% python3 -q
>>> import numpy as np
>>> np.set_printoptions(suppress=True, linewidth=160)
>>> rd = lambda a: np.round(a, 1) + 0
>>> mat = np.load("arr.npy")
>>> print(mat)
[[17.1  1.2 20.6]
 [14.7 -0.8 20.5]
 [14.9  1.  22.2]
 [14.5 -0.8 20. ]
 [14.5  1.4 20.3]
 [17.1 -0.1 20.2]
 [15.5 -1.2 22.1]
 [16.6  1.1 21.4]
 [14.4  0.7 20.9]
 [15.  -0.9 19.7]
 [16.2 -1.6 20.3]
 [12.6  0.5 19.7]]
>>> left, sigma, Vh = np.linalg.svd(mat)
>>> print(rd(sigma))
[89.   3.7  3.3]
>>> print(np.argmax(sigma[:-1] / (sigma[1:] + 1e-6)) + 1)
1
>>> other = left[:, :1] @ np.diag(sigma[:1]) @ Vh[:1]
>>> print(rd(np.abs(mat - other).max()))
1.6
>>> print(np.linalg.matrix_rank(other))
1
>>> print(rd(np.linalg.norm(mat - other) / np.linalg.norm(mat)))
0.1
>>> M = np.load("mat.npy")
>>> print(M)
[[-2  2  1]
 [-1  2  1]
 [-3  3  3]
 [-1  3  2]
 [-3  3  2]
 [-5  4  2]
 [-5  3  3]
 [-7  1  4]
 [-5  0  2]
 [-3  2  1]
 [-4  3  2]
 [-3  1  4]
 [-4  2  4]
 [-3  4  5]
 [-2  6  6]
 [ 0  5  6]
 [ 2  5  8]]
>>> d = np.linalg.norm(M[:, None] - M[None], axis=-1)
>>> print(rd(np.linalg.norm(M, axis=1)))
[3.  2.4 5.2 3.7 4.7 6.7 6.6 8.1 5.4 3.7 5.4 5.1 6.  7.1 8.7 7.8 9.6]
>>> print(np.linalg.matrix_rank(d ** 2))
5
>>> print(rd(d[0]))
[0.  1.  2.4 1.7 1.7 3.7 3.7 5.9 3.7 1.  2.4 3.3 3.6 4.6 6.4 6.2 8.6]
>>> print(d.shape)
(17, 17)
>>> P = M @ np.linalg.solve(M.T @ M, M.T)
>>> print(rd(np.linalg.eigvalsh(P)))
[0. 0. 0. 0. 0. 0. 0. 0. 0. 0. 0. 0. 0. 0. 1. 1. 1.]
>>> print(np.allclose(P @ P, P))
True
>>> print(rd(P @ M[:, 0]))
[-2. -1. -3. -1. -3. -5. -5. -7. -5. -3. -4. -3. -4. -3. -2.  0.  2.]
>>> print(np.trace(P))
3.0
>>> other = np.array([[1, 1], [1, -1]])
>>> rng = np.random.default_rng(277)
>>> m1 = np.kron(other, np.kron(other, other))[rng.permutation(8)][:3]
>>> print(m1)
[[ 1 -1  1 -1  1 -1  1 -1]
 [ 1 -1 -1  1 -1  1  1 -1]
 [ 1  1  1  1 -1 -1 -1 -1]]
>>> other = np.array([[1, 2, 0],
...     [1, 2, 1],
...     [2, 0, 1],
...     [0, 0, 2],
...     [1, 2, 0],
...     [1, 1, 1],
...     [1, 1, 2],
...     [2, 2, 2]])
>>> print(np.einsum("ij->j", m1))
[ 3 -1  1  1 -1 -1  1 -3]
>>> print(m1 @ other)
[[ 1  0 -3]
 [-3 -2  1]
 [-1 -2 -1]]
>>> print(np.einsum("ij,ij->i", m1, m1))
[8 8 8]
>>> Z = mat[[4, 3]].astype(float)
>>> for _ in range(5):
...     labels = np.linalg.norm(mat[:, None] - Z, axis=-1).argmin(axis=1)
...     Z = np.array([mat[labels == j].mean(axis=0) for j in range(2)])
... 
>>> print(labels)
[0 1 0 1 0 1 1 0 0 1 1 0]
>>> print(rd(Z[1] - Z[0]))
[ 0.5 -1.9 -0.4]
>>> print(np.bincount(labels))
[6 6]
>>> print(rd(Z))
[[15.   1.  20.8]
 [15.5 -0.9 20.5]]
>>> print(rd(Z.sum(axis=1)))
[36.8 35.1]
>>> print(rd(np.linalg.svd(Z, compute_uv=False)))
[36.3  1.4]
>>> print(rd(Z - Z[0]))
[[ 0.   0.   0. ]
 [ 0.5 -1.9 -0.4]]
>>> print(rd(np.linalg.norm(Z)))
36.3
>>> W0 = np.array([[4, 5, 1, 3], [0, 1, 0, 4], [4, 3, 3, 2], [2, 1, 1, 3]])
>>> print(rd(np.linalg.eigvals(W0).sum().real))
11.0
>>> print(rd(np.linalg.det(W0[::-1])))
46.0
>>> print(rd(np.linalg.det(W0.T)))
46.0
>>> print(rd(np.poly(W0)))
[  1. -11.  27. -59.  46.]
>>> vec = np.array([0, 2, 1, 2])
>>> print(W0 @ np.eye(4)[1])
[5. 1. 3. 1.]
>>> r0 = np.array([-5, -2, 4, -2])
>>> other = W0 + np.outer(r0, np.eye(4)[1])
>>> print(np.linalg.matrix_rank(np.linalg.inv(other) - np.linalg.inv(W0), tol=1e-8))
1
>>> print(rd(np.linalg.det(other) / np.linalg.det(W0)), rd(1 + np.linalg.solve(W0, r0)[1]))
1.6 1.6
>>> print(other)
[[ 4.  0.  1.  3.]
 [ 0. -1.  0.  4.]
 [ 4.  7.  3.  2.]
 [ 2. -1.  1.  3.]]
>>> print(np.linalg.matrix_rank(other - W0))
1
>>> labels = rng.permutation(4)
>>> print(labels)
[0 1 3 2]
>>> other = W0[labels][:, labels]
>>> print(rd(np.sort(np.abs(np.linalg.eigvals(other)))))
[1.1 2.2 2.2 8.6]
>>> other = np.array([[-3, 0], [-2, 5], [2, -3], [-1, 4]])
>>> print(np.linalg.matrix_rank(W0 @ other))
2
>>> print(np.einsum("ik,kj->ji", W0, other))
[[-23  -6 -14  -9]
 [ 34  21  14  14]]
>>> feats = np.loadtxt("test14.csv", delimiter=",")
>>> print(feats)
[[ 0.5  5.  -8.6]
 [-6.1 -6.9  3.9]
 [ 2.1 -4.5  8.7]
 [ 0.9 -4.1  9.1]
 [-6.8 -2.2  7. ]
 [ 4.   8.9  2.3]
 [-6.7  6.1 -4.2]
 [-6.1 -6.1  5.1]
 [ 5.4  2.9 -7.9]
 [-9.2  3.  -2.5]
 [-5.7 -0.3  8.2]
 [ 5.5  7.3 -4. ]
 [ 2.3  7.6  6. ]
 [-4.8 -3.1 -8.2]
 [ 1.6 -9.6 -2.4]
 [ 4.5  8.4  3.1]
 [-3.7  6.9 -6.2]
 [ 2.6 -8.  -5.4]
 [ 4.2  8.7  2.7]
 [-3.2  9.1  2.5]
 [ 2.   2.8 -9.4]
 [ 3.9  7.3 -5.6]
 [-9.2  1.4  3.6]
 [-2.5 -3.7 -8.9]]
>>> other = np.c_[feats[:, :1] @ np.array([[7]]), np.array([-2, 6, 3, 0, -6, 6, -9, -1, -4, -3, 1, 7, -2, 6, 4, -2, -5, 7, 3, 0, -8, -5, 2, -7])]
>>> print(rd(other))
[[  3.5  -2. ]
 [-42.7   6. ]
 [ 14.7   3. ]
 [  6.3   0. ]
 [-47.6  -6. ]
 [ 28.    6. ]
 [-46.9  -9. ]
 [-42.7  -1. ]
 [ 37.8  -4. ]
 [-64.4  -3. ]
 [-39.9   1. ]
 [ 38.5   7. ]
 [ 16.1  -2. ]
 [-33.6   6. ]
 [ 11.2   4. ]
 [ 31.5  -2. ]
 [-25.9  -5. ]
 [ 18.2   7. ]
 [ 29.4   3. ]
 [-22.4   0. ]
 [ 14.   -8. ]
 [ 27.3  -5. ]
 [-64.4   2. ]
 [-17.5  -7. ]]
>>> print(rd(np.linalg.norm(np.linalg.qr(feats)[0].T @ other, axis=0) ** 2 / ((other ** 2).sum(axis=0) + 1e-12)))
[1.  0.2]
>>> print(np.linalg.matrix_rank(other))
2
>>> print(rd(np.linalg.norm(other - feats @ np.linalg.lstsq(feats, other)[0], axis=0)))
[ 0. 21.]
>>> O, r_ = np.linalg.qr(other)
>>> print(np.allclose(r_.T @ r_, other.T @ other))
True
>>> print(rd(r_))
[[-167.6   -4.8]
 [   0.   -23.2]]
>>> print(O.shape, r_.shape)
(24, 2) (2, 2)
>>> print(rd(O.T @ O))
[[1. 0.]
 [0. 1.]]
>>> E = np.load("run12.npy")
>>> print(E)
[[11  4  2  5]
 [ 2  1  0  2]
 [ 2  3 23  3]
 [ 1  0  5  0]]
>>> vec = np.array([-3, 1, -3, -2])
>>> target = E @ vec
>>> print(target)
[-45  -9 -78 -18]
>>> print(rd(np.linalg.solve(E.T, E[1])))
[0. 1. 0. 0.]
>>> print(rd(np.linalg.solve(E, -3 * target)))
[ 9. -3.  9.  6.]
>>> print(rd(np.linalg.solve(E, target + E[:, 3])))
[-3.  1. -3. -1.]
>>> P = np.triu(np.array([[2, -2, -2, 1], [0, 0, -2, -1], [3, -3, 0, -1], [0, -1, 3, 1]]), 1) + np.eye(4)
>>> other = P @ E @ np.linalg.inv(P)
>>> print(other)
[[  4.   4. -23. -28.]
 [ -3. -11. -79. -91.]
 [  1.   5.  30.  37.]
 [  1.   2.  11.  12.]]
>>> print(np.trace(other), np.trace(E))
35.0 35
>>> print(P @ E - E @ P)
[[ -7.  14. -11. -15.]
 [ -5.  -2. -45.  -7.]
 [ -1.   4.   5.  24.]
 [  0.   2.   2.   4.]]
>>> other = E + rng.integers(-2, 3, (4, 2)) @ rng.integers(-2, 3, (2, 4))
>>> print(other)
[[ 9  4  7  3]
 [ 0  1  5  0]
 [ 6  3 25 -1]
 [-1  0  7  0]]
>>> print(other - E)
[[-2  0  5 -2]
 [-2  0  5 -2]
 [ 4  0  2 -4]
 [-2  0  2  0]]
>>> print(np.linalg.matrix_rank(other - E, tol=1e-8))
2
>>> print(rd(np.linalg.svd(other - E, compute_uv=False)))
[8.7 5.8 0.  0. ]
>>> left, sigma, Vh = np.linalg.svd(E, full_matrices=False)
>>> print(left.shape, sigma.shape, Vh.shape)
(4, 4) (4,) (4, 4)
>>> K = np.load("block5.npy")
>>> print(rd(K))
[[-0.6 -0.7 -0.4  0.2]
 [ 2.  -1.6  0.4  1.1]
 [-0.1 -2.4 -0.6  1.1]
 [-0.5 -1.6 -0.5  0.7]]
>>> other = np.array([[3, 0, 3], [2, 1, 2]])
>>> Z = np.kron(other, K)
>>> print(Z.shape)
(8, 12)
>>> print(rd(Z))
[[-1.7 -2.1 -1.1  0.7  0.   0.   0.   0.  -1.7 -2.1 -1.1  0.7]
 [ 5.8 -4.7  1.2  3.3  0.   0.   0.   0.   5.8 -4.7  1.2  3.3]
 [-0.4 -7.3 -1.8  3.3  0.   0.   0.   0.  -0.4 -7.3 -1.8  3.3]
 [-1.5 -4.9 -1.6  2.   0.   0.   0.   0.  -1.5 -4.9 -1.6  2. ]
 [-1.1 -1.4 -0.7  0.4 -0.6 -0.7 -0.4  0.2 -1.1 -1.4 -0.7  0.4]
 [ 3.9 -3.2  0.8  2.2  2.  -1.6  0.4  1.1  3.9 -3.2  0.8  2.2]
 [-0.3 -4.8 -1.2  2.2 -0.1 -2.4 -0.6  1.1 -0.3 -4.8 -1.2  2.2]
 [-1.  -3.2 -1.1  1.3 -0.5 -1.6 -0.5  0.7 -1.  -3.2 -1.1  1.3]]
>>> print(np.linalg.matrix_rank(Z))
4
>>> print(rd(np.linalg.norm(Z, 2)), rd(np.linalg.norm(other, 2) * np.linalg.norm(K, 2)))
19.8 19.8
>>> P = np.triu(np.array([[-4, 3, -5, -1], [-4, -4, 1, 1], [3, 4, 5, -2], [3, 0, 3, 1]]), 1) + np.eye(4)
>>> other = P @ K @ np.linalg.inv(P)
>>> print(np.linalg.matrix_rank(other))
2
>>> print(rd(P @ K - K @ P))
[[ 7.1 10.7  2.5 -3.5]
 [-0.7 -9.9 10.2  6.1]
 [ 1.   3.7  2.8 -0.2]
 [ 0.   1.5 -0.9  0. ]]
>>> print(rd(np.trace(other)), rd(np.trace(K)))
-2.1 -2.1
>>> print(rd(np.poly(other)))
[1.  2.1 5.1 0.  0. ]
>>> left, sigma, Vh = np.linalg.svd(K)
>>> V = Vh[:(sigma > 1e-8).sum()]
>>> vec = K[1] + 3 * K[0] + rng.integers(2) * np.eye(4)[1]
>>> print(rd(vec))
[ 0.2 -2.7 -0.7  1.8]
>>> print(rd(np.linalg.norm(vec - V.T @ V @ vec)))
0.5
>>> print(rd(V.T @ V))
[[ 0.8  0.   0.3  0.2]
 [ 0.   0.8  0.2 -0.4]
 [ 0.3  0.2  0.2  0. ]
 [ 0.2 -0.4  0.   0.2]]
>>> print(np.linalg.matrix_rank(np.vstack([K, vec])))
3
>>> data = np.load("out17.npy")
>>> print(data)
[[ 1.4  0.1  1.3]
 [-0.6 -0.4 -0.2]
 [-1.9 -0.7 -1.3]
 [ 0.3  0.2  0.3]
 [ 1.   0.1  0. ]
 [-0.8 -0.1 -0.5]
 [ 2.  -1.2  2.5]
 [ 0.5  0.4  1.2]
 [ 2.3  0.5  2.6]
 [ 0.6  0.3  0.8]
 [-0.2 -0.5  0. ]
 [ 0.1 -0.2  0.4]
 [-0.4  0.  -0.1]
 [-2.  -0.3 -1.5]
 [-0.1  0.2  0.5]
 [ 1.5  0.1  1.4]
 [-1.2 -0.2 -0.8]
 [ 1.1  0.4  1.5]
 [ 0.1  0.3  0.1]
 [-0.9  0.  -0.8]
 [-1.1  0.4 -1.3]]
>>> labels = data[:, 2] > np.median(data[:, 2])
>>> r0 = data[labels].mean(axis=0) - data[~labels].mean(axis=0)
>>> print(rd(r0))
[1.7 0.2 1.8]
>>> print(((data - data.mean(axis=0)) @ r0 > 0).astype(int))
[1 0 0 1 1 0 1 1 1 1 0 1 0 0 1 1 0 1 0 0 0]
>>> labels = rng.permutation(3)
>>> other = data[:, labels] * rng.choice([-1, 1], 3)
>>> print(other)
[[-0.1 -1.4  1.3]
 [ 0.4  0.6 -0.2]
 [ 0.7  1.9 -1.3]
 [-0.2 -0.3  0.3]
 [-0.1 -1.   0. ]
 [ 0.1  0.8 -0.5]
 [ 1.2 -2.   2.5]
 [-0.4 -0.5  1.2]
 [-0.5 -2.3  2.6]
 [-0.3 -0.6  0.8]
 [ 0.5  0.2  0. ]
 [ 0.2 -0.1  0.4]
 [-0.   0.4 -0.1]
 [ 0.3  2.  -1.5]
 [-0.2  0.1  0.5]
 [-0.1 -1.5  1.4]
 [ 0.2  1.2 -0.8]
 [-0.4 -1.1  1.5]
 [-0.3 -0.1  0.1]
 [-0.   0.9 -0.8]
 [-0.4  1.1 -1.3]]
>>> left, _, Vh = np.linalg.svd(data.T @ other)
>>> print(labels)
[1 0 2]
>>> print(rd(left @ Vh))
[[ 0. -1.  0.]
 [-1.  0.  0.]
 [ 0.  0.  1.]]
>>> print(rd(np.linalg.lstsq(data, other)[0]))
[[ 0. -1.  0.]
 [-1.  0.  0.]
 [ 0.  0.  1.]]
>>> cen = (data - data.mean(axis=0)) / data.std(axis=0)
>>> print(np.argwhere(np.abs(cen) > 2))
[[6 1]
 [8 2]]
>>> c = np.linalg.lstsq(np.delete(cen, 2, axis=1), cen[:, 2])[0]
>>> print(rd(c))
[ 1.  -0.1]
>>> print(np.abs(c).argmax())
0
>>> r0, v = data[16], data[3]
>>> print(rd(r0 @ r0))
2.1
>>> p = (r0 @ v) / (r0 @ r0) * r0
>>> print(rd((v - p) @ r0))
0.0
>>> print(rd(v - p))
[-0.1  0.1  0.1]
>>> print(np.linalg.matrix_rank(np.outer(r0, v)))
1
>>> print(rd(p))
[0.4 0.1 0.2]
>>> cen = data - data.mean(axis=0)
>>> left, sigma, Vh = np.linalg.svd(cen, full_matrices=False)
>>> print(rd(Vh[0] * np.sign(Vh[0, np.abs(Vh[0]).argmax()])))
[0.7 0.  0.7]
>>> print(np.searchsorted(np.cumsum(sigma ** 2) / (sigma ** 2).sum(), 0.9) + 1)
1
>>> print((np.sign(left[:, 0]) == np.sign(left[0, 0])).astype(int))
[1 0 0 1 1 0 1 1 1 1 0 1 0 0 1 1 0 1 0 0 0]
